% python3 -q
>>> import numpy as np
>>> import numpy.linalg as la
>>> np.set_printoptions(suppress=True, linewidth=200)
>>> def rnd(a):
...     return np.round(a, 1) + 0
... 
>>> m1 = np.load("block3.npy")
>>> rnd(m1)
array([[-0.1,  0. ,  0.3,  0.3, -0.8,  0. , -0.3,  0.1],
       [ 0.5, -0.1, -0.5, -0.2, -0.4, -0.3,  0.4,  0.2],
       [ 0.3,  0.8,  0. ,  0.3,  0.1,  0.1,  0.1,  0.3],
       [-0.2,  0.5, -0.2, -0.5, -0.3,  0.1, -0.1, -0.6],
       [-0.2,  0.1,  0.5,  0. , -0.1, -0.4,  0.7, -0.2],
       [-0.8,  0. , -0.4,  0.1,  0. ,  0.1,  0.2,  0.4],
       [-0.2,  0.1, -0.2,  0.3,  0.1, -0.8, -0.3, -0.2],
       [-0.1,  0.1,  0.3, -0.6,  0. , -0.3, -0.3,  0.6]])
>>> # keeps lengths
>>> x0 = np.array([0, 0, 3, 1, 3, 1, 2, 1])
>>> h1 = np.maximum(m1 @ x0, 0)
>>> rnd(h1)
array([0. , 0. , 1.5, 0. , 2.2, 0. , 0. , 0. ])
>>> rnd(np.maximum(m1 @ (3 * x0), 0))
array([0. , 0. , 4.4, 0. , 6.7, 0. , 0. , 0. ])
>>> rnd(m1 * (h1 > 1e-9)[:, None])
array([[ 0. ,  0. ,  0. ,  0. ,  0. ,  0. ,  0. ,  0. ],
       [ 0. ,  0. ,  0. ,  0. ,  0. ,  0. ,  0. ,  0. ],
       [ 0.3,  0.8,  0. ,  0.3,  0.1,  0.1,  0.1,  0.3],
       [ 0. ,  0. ,  0. ,  0. ,  0. ,  0. ,  0. ,  0. ],
       [-0.2,  0.1,  0.5,  0. , -0.1, -0.4,  0.7, -0.2],
       [ 0. ,  0. ,  0. ,  0. ,  0. ,  0. ,  0. ,  0. ],
       [ 0. ,  0. ,  0. ,  0. ,  0. ,  0. ,  0. ,  0. ],
       [ 0. ,  0. ,  0. ,  0. ,  0. ,  0. ,  0. ,  0. ]])
>>> rnd(np.maximum(m1 @ x0, 0) - np.maximum(-m1 @ x0, 0))
array([-1.8, -2.4,  1.5, -2.4,  2.2, -0.2, -1.7, -0.1])
>>> rnd(m1.T @ h1)
array([-0.1,  1.4,  1.3,  0.4,  0. , -0.7,  1.7,  0.1])
>>> O, R = la.qr(m1)
>>> np.trace(O @ O.T)
np.float64(8.0)
>>> rnd(R)
array([[1., 0., 0., 0., 0., 0., 0., 0.],
       [0., 1., 0., 0., 0., 0., 0., 0.],
       [0., 0., 1., 0., 0., 0., 0., 0.],
       [0., 0., 0., 1., 0., 0., 0., 0.],
       [0., 0., 0., 0., 1., 0., 0., 0.],
       [0., 0., 0., 0., 0., 1., 0., 0.],
       [0., 0., 0., 0., 0., 0., 1., 0.],
       [0., 0., 0., 0., 0., 0., 0., 1.]])
>>> rnd(abs(R[0, 0])), rnd(la.norm(m1[:, 0]))
(np.float64(1.0), np.float64(1.0))
>>> rnd(O @ R)
array([[-0.1,  0. ,  0.3,  0.3, -0.8,  0. , -0.3,  0.1],
       [ 0.5, -0.1, -0.5, -0.2, -0.4, -0.3,  0.4,  0.2],
       [ 0.3,  0.8,  0. ,  0.3,  0.1,  0.1,  0.1,  0.3],
       [-0.2,  0.5, -0.2, -0.5, -0.3,  0.1, -0.1, -0.6],
       [-0.2,  0.1,  0.5,  0. , -0.1, -0.4,  0.7, -0.2],
       [-0.8,  0. , -0.4,  0.1,  0. ,  0.1,  0.2,  0.4],
       [-0.2,  0.1, -0.2,  0.3,  0.1, -0.8, -0.3, -0.2],
       [-0.1,  0.1,  0.3, -0.6,  0. , -0.3, -0.3,  0.6]])
>>> B = la.inv(m1)
>>> (np.abs(B) > 1e-9).astype(int)
array([[1, 1, 1, 1, 1, 1, 1, 1],
       [1, 1, 1, 1, 1, 1, 1, 1],
       [1, 1, 1, 1, 1, 1, 1, 1],
       [1, 1, 1, 1, 1, 1, 1, 1],
       [1, 1, 1, 1, 1, 1, 1, 1],
       [1, 1, 1, 1, 1, 1, 1, 1],
       [1, 1, 1, 1, 1, 1, 1, 1],
       [1, 1, 1, 1, 1, 1, 1, 1]])
>>> rnd(B)
array([[-0.1,  0.5,  0.3, -0.2, -0.2, -0.8, -0.2, -0.1],
       [ 0. , -0.1,  0.8,  0.5,  0.1,  0. ,  0.1,  0.1],
       [ 0.3, -0.5,  0. , -0.2,  0.5, -0.4, -0.2,  0.3],
       [ 0.3, -0.2,  0.3, -0.5,  0. ,  0.1,  0.3, -0.6],
       [-0.8, -0.4,  0.1, -0.3, -0.1,  0. ,  0.1,  0. ],
       [ 0. , -0.3,  0.1,  0.1, -0.4,  0.1, -0.8, -0.3],
       [-0.3,  0.4,  0.1, -0.1,  0.7,  0.2, -0.3, -0.3],
       [ 0.1,  0.2,  0.3, -0.6, -0.2,  0.4, -0.2,  0.6]])
>>> rnd(la.det(m1) * B)
array([[ 0.1, -0.5, -0.3,  0.2,  0.2,  0.8,  0.2,  0.1],
       [ 0. ,  0.1, -0.8, -0.5, -0.1,  0. , -0.1, -0.1],
       [-0.3,  0.5,  0. ,  0.2, -0.5,  0.4,  0.2, -0.3],
       [-0.3,  0.2, -0.3,  0.5,  0. , -0.1, -0.3,  0.6],
       [ 0.8,  0.4, -0.1,  0.3,  0.1,  0. , -0.1,  0. ],
       [ 0. ,  0.3, -0.1, -0.1,  0.4, -0.1,  0.8,  0.3],
       [ 0.3, -0.4, -0.1,  0.1, -0.7, -0.2,  0.3,  0.3],
       [-0.1, -0.2, -0.3,  0.6,  0.2, -0.4,  0.2, -0.6]])
>>> rnd(la.cond(m1))
np.float64(1.0)
>>> x0 = np.array([-2, 0, -3, -2, -2, -2, -2, 1])
>>> y = m1 @ x0
>>> beta, lr = np.zeros(8), 1 / la.norm(m1, 2) ** 2
>>> for i in range(25):
...     beta -= lr * m1.T @ (m1 @ beta - y)
...     if i % 5 == 0: print(i, round(la.norm(m1 @ beta - y), 1))
... 
0 0.0
5 0.0
10 0.0
15 0.0
20 0.0
>>> rnd(beta)
array([-2.,  0., -3., -2., -2., -2., -2.,  1.])
>>> rng = np.random.default_rng(6384)
>>> idx = rng.permutation(8)
>>> idx
array([0, 6, 1, 2, 7, 4, 5, 3])
>>> B = m1[idx][:, idx]
>>> rnd(np.trace(B))
np.float64(-0.4)
>>> mat = np.load("layer1.npy")
>>> rnd(mat)
array([[ 0.5,  0. , -0.5, -0.1],
       [ 0. ,  0. ,  0. ,  0. ],
       [-0.5,  0. ,  0.5,  0.1],
       [-0.1,  0. ,  0.1,  0. ]])
>>> np.unique(mat.round(6), axis=0).shape
(4, 4)
>>> la.lstsq(mat[:-1].T, mat[-1])[2]
np.int32(1)
>>> rnd(mat @ la.pinv(mat) @ mat)
array([[ 0.5,  0. , -0.5, -0.1],
       [ 0. ,  0. ,  0. ,  0. ],
       [-0.5,  0. ,  0.5,  0.1],
       [-0.1,  0. ,  0.1,  0. ]])
>>> rnd(mat.mean(axis=0))
array([0., 0., 0., 0.])
>>> rnd(np.abs(mat).max())
np.float64(0.5)
>>> rnd(mat - mat[0])
array([[ 0. ,  0. ,  0. ,  0. ],
       [-0.5,  0. ,  0.5,  0.1],
       [-1. ,  0.1,  1. ,  0.3],
       [-0.6,  0. ,  0.6,  0.2]])
>>> np.zeros(4, 4)
Traceback (most recent call last):
  File "<python-input-42>", line 1, in <module>
    np.zeros(4, 4)
    ~~~~~~~~^^^^^^
TypeError: Cannot interpret '4' as a data type
>>> mat[4]
Traceback (most recent call last):
  File "<python-input-43>", line 1, in <module>
    mat[4]
    ~~~^^^
IndexError: index 4 is out of bounds for axis 0 with size 4
